% python3 -q
>>> import numpy as np
>>> np.set_printoptions(precision=2, suppress=True, linewidth=120, legacy="1.25")
>>> B = np.array([[2, -1, -2, -2], [1, 3, 1, -1], [-2, 2, -3, -2]])
>>> X = B.T @ B
>>> X
array([[ 9, -3,  3, -1],
       [-3, 14, -1, -5],
       [ 3, -1, 14,  9],
       [-1, -5,  9,  9]])
>>> rng = np.random.default_rng(324349)
>>> B = X + rng.integers(-2, 3, (4, 3)) @ rng.integers(-2, 3, (3, 4))
>>> B
array([[11, -7,  3,  3],
       [-7, 12,  3, -1],
       [-2, -9, 16, 15],
       [-9, -7, 11,  9]])
>>> print(np.abs(B - X).sum(axis=1))
[10 14 21 12]
>>> print(B - X)
[[ 2 -4  0  4]
 [-4 -2  4  4]
 [-5 -8  2  6]
 [-8 -2  2  0]]
>>> np.linalg.matrix_rank(B - X, tol=1e-8)
3
>>> np.argsort(-np.linalg.norm(X, axis=0).round(6), kind="stable")[:3]
array([2, 1, 3])
>>> print(np.linalg.cond(X) > 100)
True
>>> print([round(float(x), 2) for x in np.linalg.svd(X, compute_uv=False)[:3]])
[23.18, 13.43, 9.38]
>>> np.linalg.lstsq(X[:-1].T, X[-1])[2]
3
>>> np.unique(X.round(6), axis=0).shape
(4, 4)
>>> print(np.allclose(X[:-1].T @ np.linalg.lstsq(X[:-1].T, X[-1])[0], X[-1]))
True
>>> round(float(np.trace(np.linalg.pinv(X) @ X)), 2)
3.0
>>> rank = np.linalg.matrix_rank(X)
>>> rank
3
>>> null = np.linalg.svd(X)[2][rank:].T
>>> print([int(np.linalg.matrix_rank(X[:, :j + 1])) for j in range(4)])
[1, 2, 3, 3]
>>> print(null @ null.T)
[[ 0.12  0.1  -0.18  0.25]
 [ 0.1   0.09 -0.15  0.21]
 [-0.18 -0.15  0.27 -0.37]
 [ 0.25  0.21 -0.37  0.52]]
>>> print(null[:, 0] / null[np.abs(null[:, 0]).round(6).argmax(), 0])
[ 0.49  0.41 -0.72  1.  ]
>>> print([int(np.linalg.matrix_rank(np.delete(X, i, axis=0))) for i in range(4)])
[3, 3, 3, 3]
>>> t3 = np.stack([X, 4 * X, X[::-1]])
>>> np.linalg.norm(t3, axis=(1, 2))
array([ 28.39, 113.56,  28.39])
>>> print(np.linalg.matrix_rank(t3.reshape(3, -1)))
2
>>> np.round(np.linalg.det(t3), 2) + 0
array([0., 0., 0.])
>>> (t3 @ X.T).shape
(3, 4, 4)
>>> np.einsum("bij,cij->bc", t3, t3)
array([[  806,  3224,  -116],
       [ 3224, 12896,  -464],
       [ -116,  -464,   806]])
>>> t3.shape
(3, 4, 4)
>>> F = np.load("block4.npy")
>>> F
array([[ 2,  0,  0, -1],
       [ 0, -1,  0, -1],
       [ 0,  0, -1, -1],
       [ 0,  0,  0, -2]])
>>> left, sig, VT = np.linalg.svd(F, full_matrices=False)
>>> print(np.cumsum(sig ** 2) / np.sum(sig ** 2))
[0.63 0.88 0.95 1.  ]
>>> print(np.round(VT @ VT.T, 2) + 0)
[[1. 0. 0. 0.]
 [0. 1. 0. 0.]
 [0. 0. 1. 0.]
 [0. 0. 0. 1.]]
>>> np.round(left.T @ left, 2) + 0
array([[1., 0., 0., 0.],
       [0., 1., 0., 0.],
       [0., 0., 1., 0.],
       [0., 0., 0., 1.]])
>>> np.abs(VT[0])
array([0.42, 0.12, 0.12, 0.89])
>>> print(sig)
[2.87 1.78 1.   0.78]
>>> B = F ** -1
Traceback (most recent call last):
  File "<python-input-40>", line 1, in <module>
    B = F ** -1
        ~~^^~~~
ValueError: Integers to negative integer powers are not allowed.
>>> B = np.linalg.inv(F)
>>> F @ B
array([[1., 0., 0., 0.],
       [0., 1., 0., 0.],
       [0., 0., 1., 0.],
       [0., 0., 0., 1.]])
>>> (np.abs(B) > 1e-9).astype(int)
array([[1, 0, 0, 1],
       [0, 1, 0, 1],
       [0, 0, 1, 1],
       [0, 0, 0, 1]])
>>> B
array([[ 0.5 ,  0.  ,  0.  , -0.25],
       [-0.  , -1.  , -0.  ,  0.5 ],
       [-0.  , -0.  , -1.  ,  0.5 ],
       [-0.  , -0.  , -0.  , -0.5 ]])
>>> print(np.linalg.inv(B))
[[ 2.  0.  0. -1.]
 [-0. -1. -0. -1.]
 [-0. -0. -1. -1.]
 [-0. -0. -0. -2.]]
>>> print(round(float(np.linalg.cond(F)), 2))
3.66
>>> print(np.allclose(B, F.T))
False
>>> [int(np.linalg.matrix_rank(np.linalg.matrix_power(B, p))) for p in range(1, 5)]
[4, 4, 4, 4]
>>> np.sort(np.linalg.eigvals(B))
array([-1. , -1. , -0.5,  0.5])
>>> np.prod(np.diag(B)), round(np.linalg.det(B), 2)
(-0.25, -0.25)
>>> np.linalg.matrix_rank(B - B[0, 0] * np.eye(4))
3
>>> idx = rng.permutation(4)
>>> idx
array([2, 0, 1, 3])
>>> B = F[idx][:, idx]
>>> B
array([[-1,  0,  0, -1],
       [ 0,  2,  0, -1],
       [ 0,  0, -1, -1],
       [ 0,  0,  0, -2]])
>>> np.round(np.linalg.det(B), 2), round(np.linalg.det(F[idx]), 2)
(-4.0, -4.0)
>>> np.allclose(B, F)
False
>>> np.trace(B)
-2
>>> vals, evecs = np.linalg.eig(B)
>>> print(np.sort(np.linalg.eigvals(B @ B)))
[1. 1. 4. 4.]
>>> B @ evecs[:, 0] - vals[0] * evecs[:, 0]
array([0., 0., 0., 0.])
>>> feats = np.array([[2, 5, 6, 6, 6, 2, 4],
...     [5, 8, 9, 9, 9, 5, 7],
...     [2, 5, 6, 6, 6, 2, 4],
...     [10, 13, 14, 14, 14, 10, 12],
...     [5, 8, 9, 9, 9, 5, 7]])
>>> left, sig, VT = np.linalg.svd(feats)
>>> np.argmax(sig[:-1] / (sig[1:] + 1e-6)) + 1
2
>>> B = left[:, :2] @ np.diag(sig[:2]) @ VT[:2]
>>> round(float(np.abs(feats - B).max()), 2)
0.0
>>> np.round(np.linalg.norm(feats - B) / np.linalg.norm(feats), 2)
0.0
>>> np.linalg.matrix_rank(feats, rtol=0.05)
2
>>> np.linalg.matrix_rank(B)
2
>>> round(float(np.linalg.norm(feats - B, 2)), 2), round(float(sig[2]), 2)
(0.0, 0.0)
>>> arr = np.load("x.npy")
>>> print(arr)
[[ 0  3 -3 -2]
 [ 3  0  3 -3]
 [-3  3  0  3]
 [-2 -3  3  0]]
>>> proj = np.triu(np.array([[3, 0, -9, 0], [-3, 4, -8, 4], [3, -1, -8, 9], [4, -7, 0, -3]]), 1) + np.eye(4)
>>> B = proj @ arr @ np.linalg.inv(proj)
>>> np.linalg.matrix_rank(B)
4
>>> np.round(np.poly(B), 2) + 0
array([  1.,   0., -49.,  36., 252.])
>>> print(round(np.linalg.det(B), 2))
252.0
>>> left, sig, VT = np.linalg.svd(arr, full_matrices=False)
>>> print(np.abs(left[:, 0]).round(6).argmax())
1
>>> left.shape, sig.shape, VT.shape
((4, 4), (4,), (4, 4))
>>> sig / sig[0]
array([1.  , 0.86, 0.43, 0.29])
